$ python3 -q
>>> import numpy as np
>>> import numpy.linalg as la
>>> np.set_printoptions(suppress=True, linewidth=160)
>>> mat = np.array([[8.1, -5.2, -4.4],
...     [6.5, -5.7, -3.1],
...     [7.2, -7.2, -2.7],
...     [4.1, -5.7, -3.8],
...     [5.6, -5.1, -3.3],
...     [7.3, -6.8, -2.0],
...     [7.2, -9.0, -2.1],
...     [7.4, -5.7, -3.0],
...     [7.5, -6.5, -1.7],
...     [6.1, -5.9, -3.9],
...     [5.1, -5.5, -3.3],
...     [6.4, -6.2, -4.5]])
>>> d = la.norm(mat[:, None] - mat[None], axis=-1)
>>> la.matrix_rank(d ** 2)
np.int64(5)
>>> np.flatnonzero(d[6] < d.mean() / 2)
array([6])
>>> np.round(la.norm(mat, axis=1), 1)
array([10.6,  9.2, 10.5,  8. ,  8.3, 10.2, 11.7,  9.8, 10.1,  9.3,  8.2, 10. ])
>>> round(la.norm(mat, 2), 1)
np.float64(33.3)
>>> round(float(la.norm(mat[2], 1)), 1), np.round(la.norm(mat[2], np.inf), 1)
(17.1, np.float64(7.2))
>>> np.round(la.norm(mat, axis=1), 1)
array([10.6,  9.2, 10.5,  8. ,  8.3, 10.2, 11.7,  9.8, 10.1,  9.3,  8.2, 10. ])
>>> print(round(la.norm(mat[2] - mat[5]), 1))
0.8
>>> np.round(mat[2] @ mat[5], 1)
np.float64(106.9)
>>> round(float(la.norm(mat) ** 2 / la.norm(mat, 2) ** 2), 1)
1.0
>>> basis = mat[[7, 3]].astype(float)
>>> for _ in range(3):
...     z = la.norm(mat[:, None] - basis, axis=-1).argmin(axis=1)
...     basis = np.array([mat[z == j].mean(axis=0) for j in range(2)])
... 
>>> z
array([0, 0, 0, 1, 1, 0, 0, 0, 0, 1, 1, 1])
>>> np.abs(basis[1] - basis[0]).argmax()
np.int64(0)
>>> Uu, sigma, vt = la.svd(mat, full_matrices=False)
>>> print(np.round(sigma / sigma[0], 1))
[1.  0.1 0.1]
>>> np.round(Uu.T @ mat @ vt.T, 1) + 0
array([[33.3,  0. ,  0. ],
       [ 0. ,  3.9,  0. ],
       [ 0. ,  0. ,  2.9]])
>>> (sigma > 1e-8).sum()
np.int64(3)
>>> round(np.sqrt((sigma ** 2).sum()), 1), np.round(la.norm(mat), 1)
(np.float64(33.6), np.float64(33.6))
>>> np.allclose(Uu * sigma @ vt, mat)
True
>>> print(np.round(np.abs(vt[0]), 1))
[0.7 0.7 0.3]
>>> print(np.round(vt @ vt.T, 1) + 0)
[[1. 0. 0.]
 [0. 1. 0.]
 [0. 0. 1.]]
>>> np.round(Uu.T @ Uu, 1) + 0
array([[1., 0., 0.],
       [0., 1., 0.],
       [0., 0., 1.]])
>>> Uu.shape, sigma.shape, vt.shape
((12, 3), (3,), (3, 3))
>>> np.round(np.cumsum(sigma ** 2) / np.sum(sigma ** 2), 1)
array([1., 1., 1.])
